% python3 -q
>>> import numpy as np
>>> np.set_printoptions(suppress=True, linewidth=160)
>>> J = np.array([[0, 5, 5, -1], [2, 3, 5, -3], [1, -4, 4, -1], [2, 4, -1, 4]])
>>> J
array([[ 0,  5,  5, -1],
       [ 2,  3,  5, -3],
       [ 1, -4,  4, -1],
       [ 2,  4, -1,  4]])
>>> q, R = np.linalg.qr(J)
>>> abs(R[0, 0]), np.round(np.linalg.norm(J[:, 0]), 3)
(np.float64(3.0), np.float64(3.0))
>>> R.round(3)
array([[-3.   , -3.333, -4.   , -0.333],
       [ 0.   ,  7.409,  0.9  ,  0.66 ],
       [ 0.   ,  0.   , -7.085,  4.224],
       [ 0.   ,  0.   ,  0.   ,  2.934]])
>>> np.round(np.abs(np.diag(R)), 3)
array([3.   , 7.409, 7.085, 2.934])
>>> mat = np.load("arr.npy")
>>> mat
array([[-0.551, -0.943, -0.31 ],
       [-0.551, -0.883, -0.139],
       [-0.254, -0.363,  0.04 ],
       [ 0.515,  0.478, -0.235],
       [-0.859, -0.974,  0.06 ],
       [ 0.874,  0.984,  0.   ],
       [-0.716, -0.843,  0.178],
       [ 0.446,  0.623, -0.06 ],
       [-0.235, -0.726, -0.235],
       [ 0.188, -0.598, -0.462],
       [-0.345, -0.264,  0.178],
       [ 0.388,  0.38 , -0.159],
       [-0.592, -0.848, -0.02 ],
       [ 0.149, -0.336, -0.291],
       [-0.1  , -0.254, -0.04 ],
       [ 0.766,  0.92 , -0.1  ],
       [-0.501, -0.892, -0.217],
       [-0.91 , -0.996, -0.178],
       [-0.84 , -0.976, -0.02 ],
       [ 0.478,  0.371, -0.254],
       [-0.814, -0.945,  0.119],
       [ 0.168,  0.217, -0.04 ],
       [-0.235, -0.501, -0.06 ],
       [-0.515, -0.851, -0.119]])
>>> Ac = mat - mat.mean(axis=0)
>>> vecs = np.linalg.svd(Ac)[2][:1]
>>> other = Ac - Ac @ vecs.T @ vecs
>>> np.round(np.diag(vecs.T @ vecs), 3)
array([0.404, 0.595, 0.001])
>>> np.round((Ac @ vecs.T).std(axis=0), 3)
array([0.822])
>>> np.round(np.cov(Ac @ vecs.T, rowvar=False), 3)
np.float64(0.706)
>>> E = np.array([[-0.1, 0.6, -1.1, -0.3, -0.6],
...     [-0.3, 0.3, 0.1, 0.8, -0.1],
...     [-0.4, 0.8, 1.9, -0.6, 0.3],
...     [-2.0, 1.7, 0.2, 1.9, 0.2],
...     [-1.0, 1.1, 0.3, 0.2, 1.9]])
>>> rng = np.random.default_rng(35)
>>> E[2] = E[1] + 0.1 * rng.normal(size=5)
>>> E.round(3)
array([[-0.1  ,  0.6  , -1.1  , -0.3  , -0.6  ],
       [-0.3  ,  0.3  ,  0.1  ,  0.8  , -0.1  ],
       [-0.414,  0.377,  0.215,  0.874,  0.045],
       [-2.   ,  1.7  ,  0.2  ,  1.9  ,  0.2  ],
       [-1.   ,  1.1  ,  0.3  ,  0.2  ,  1.9  ]])
>>> lab = rng.permutation(5)
>>> lab
array([2, 0, 1, 4, 3])
>>> other = E[lab][:, lab]
>>> other.round(3)
array([[ 0.215, -0.414,  0.377,  0.045,  0.874],
       [-1.1  , -0.1  ,  0.6  , -0.6  , -0.3  ],
       [ 0.1  , -0.3  ,  0.3  , -0.1  ,  0.8  ],
       [ 0.3  , -1.   ,  1.1  ,  1.9  ,  0.2  ],
       [ 0.2  , -2.   ,  1.7  ,  0.2  ,  1.9  ]])
>>> round(np.trace(other), 3)
np.float64(4.215)
>>> np.linalg.matrix_rank(E, rtol=0.1)
np.int64(3)
>>> np.argsort(-np.linalg.norm(E, axis=0).round(6), kind="stable")[:3]
array([0, 3, 1])
>>> round(np.log10(np.linalg.cond(E)))
3
>>> other = E / np.sqrt((E ** 2).mean(axis=1, keepdims=True))
>>> np.linalg.matrix_rank(other) == np.linalg.matrix_rank(E)
np.True_
>>> np.linalg.matrix_rank(E - E.mean(axis=1, keepdims=True))
np.int64(4)
>>> left, s, vt = np.linalg.svd(E)
>>> np.argmax(s[:-1] / (s[1:] + 1e-6)) + 1
np.int64(4)
>>> other = left[:, :4] @ np.diag(s[:4]) @ vt[:4]
>>> round(np.linalg.norm(E - other) / np.linalg.norm(E), 3)
np.float64(0.002)
>>> np.linalg.matrix_rank(other)
np.int64(4)
>>> round(np.abs(E - other).max(), 3)
np.float64(0.006)
>>> other.round(3)
array([[-0.1  ,  0.6  , -1.1  , -0.3  , -0.6  ],
       [-0.297,  0.305,  0.104,  0.798, -0.102],
       [-0.417,  0.372,  0.211,  0.875,  0.047],
       [-2.   ,  1.7  ,  0.2  ,  1.9  ,  0.2  ],
       [-1.   ,  1.1  ,  0.3  ,  0.2  ,  1.9  ]])
>>> round(float(np.linalg.norm(E - other, 2)), 3), round(float(s[4]), 3)
(0.011, 0.011)
>>> arr = np.loadtxt("run11.csv", delimiter=",")
>>> arr
array([[ 8.,  9.,  0.],
       [ 9.,  8.,  0.],
       [ 0.,  0., -1.]])
>>> x0 = np.array([-1, 2, 0])
>>> np.einsum("ij,j->i", arr, x0)
array([10.,  7.,  0.])
>>> (arr * x0).sum(axis=1)
array([10.,  7.,  0.])
>>> arr @ np.ones(3)
array([17., 17., -1.])
>>> arr @ np.eye(3)[1]
array([9., 8., 0.])
>>> data = np.load("case4.npy")
>>> data
array([[0, 0, 0, 1, 0],
       [0, 0, 1, 1, 0],
       [0, 1, 0, 0, 1],
       [1, 1, 0, 0, 1],
       [0, 0, 1, 1, 0]])
>>> w, vecs = np.linalg.eigh(data)
>>> (w > 1e-8).sum(), (w < -1e-8).sum()
(np.int64(2), np.int64(2))
>>> np.unique(w.round(6) + 0, return_counts=True)[1]
array([1, 1, 1, 1, 1])
>>> w.sum(), np.trace(data)
(np.float64(0.0), np.int64(0))
>>> other = np.array([[2, 5, 6], [1, 9, 7], [2, 9, 2], [1, 3, 8], [3, 3, 3]])
>>> np.einsum("ij->j", data)
array([1, 2, 2, 3, 2])
>>> np.einsum("ik,kj->ji", data, other)
array([[ 1,  3,  4,  6,  3],
       [ 3, 12, 12, 17, 12],
       [ 8, 10, 10, 16, 10]])
>>> data @ other
array([[ 1,  3,  8],
       [ 3, 12, 10],
       [ 4, 12, 10],
       [ 6, 17, 16],
       [ 3, 12, 10]])
>>> other.T @ data.T
array([[ 1,  3,  4,  6,  3],
       [ 3, 12, 12, 17, 12],
       [ 8, 10, 10, 16, 10]])
>>> np.linalg.matrix_rank(data @ other)
np.int64(3)
>>> np.round(np.sort(np.abs(np.linalg.eigvals(data))), 3) + 0
array([0.   , 0.662, 0.662, 2.136, 2.136])
>>> (data + data.T) / 2
array([[0., 0., 0., 1., 0.],
       [0., 0., 1., 1., 0.],
       [0., 1., 0., 0., 1.],
       [1., 1., 0., 0., 1.],
       [0., 0., 1., 1., 0.]])
>>> round(np.linalg.det(data), 3)
np.float64(0.0)
>>> round(np.abs(np.linalg.eigvals(data)).max(), 3)
np.float64(2.136)
>>> W2 = np.array([[2, 3, 1], [2, 2, 2], [1, 2, 1]])
>>> W0 = (rng.random((23, 3)) < 0.25) @ W2
>>> W0
array([[0, 0, 0],
       [2, 3, 1],
       [5, 7, 4],
       [1, 2, 1],
       [2, 2, 2],
       [0, 0, 0],
       [1, 2, 1],
       [3, 5, 2],
       [1, 2, 1],
       [0, 0, 0],
       [4, 5, 3],
       [2, 2, 2],
       [2, 2, 2],
       [1, 2, 1],
       [2, 2, 2],
       [2, 3, 1],
       [3, 5, 2],
       [0, 0, 0],
       [0, 0, 0],
       [3, 4, 3],
       [0, 0, 0],
       [1, 2, 1],
       [2, 2, 2]])
>>> Ac = W0 - W0.mean(axis=0)
>>> vecs = np.linalg.svd(Ac)[2][:1]
>>> other = Ac - Ac @ vecs.T @ vecs
>>> np.round((Ac @ vecs.T).std(axis=0), 3)
array([2.493])
>>> np.round(np.cov(Ac @ vecs.T, rowvar=False), 3)
np.float64(6.498)
